$ python -q
>>> import numpy as np
>>> np.set_printoptions(suppress=True, linewidth=120)
>>> m1 = np.load("block7.npy")
>>> m1
array([[ 1.1,  8. , -0.4],
       [-0.3, -6. ,  0.1],
       [ 0.1, -3. ,  0.8],
       [ 0.1,  4. ,  1.1],
       [ 1.9,  3. , -0.8]])
>>> def softmax(z):
...     e = np.exp(z - z.max(axis=-1, keepdims=True))
...     return e / e.sum(axis=-1, keepdims=True)
... 
>>> np.round(softmax(10 * m1[0]), 1) + 0
array([0., 1., 0.])
>>> scores = m1 @ m1.T / np.sqrt(3)
>>> softmax(scores).round(6).argmax(axis=1)
array([0, 1, 1, 0, 0])
>>> np.round(softmax(scores)[0] @ m1, 1)
array([ 1.1,  8. , -0.4])
>>> np.round(softmax(scores + np.triu(np.full(scores.shape, -np.inf), 1)), 1) + 0
array([[1., 0., 0., 0., 0.],
       [0., 1., 0., 0., 0.],
       [0., 1., 0., 0., 0.],
       [1., 0., 0., 0., 0.],
       [1., 0., 0., 0., 0.]])
>>> out = np.c_[m1[:, :2] @ np.array([[-2, 0], [-2, 0]]), np.array([0, -1, 0, -1, 1])]
>>> out
array([[-18.2,   0. ,   0. ],
       [ 12.6,   0. ,  -1. ],
       [  5.8,   0. ,   0. ],
       [ -8.2,   0. ,  -1. ],
       [ -9.8,   0. ,   1. ]])
>>> np.round(np.linalg.lstsq(m1, out[:, 0])[0], 1) + 0
array([-2., -2.,  0.])
>>> np.round(out @ np.linalg.pinv(out) @ out, 1)
array([[-18.2,   0. ,   0. ],
       [ 12.6,   0. ,  -1. ],
       [  5.8,   0. ,   0. ],
       [ -8.2,   0. ,  -1. ],
       [ -9.8,   0. ,   1. ]])
>>> np.linalg.lstsq(out[:-1].T, out[-1])[2]
np.int32(2)
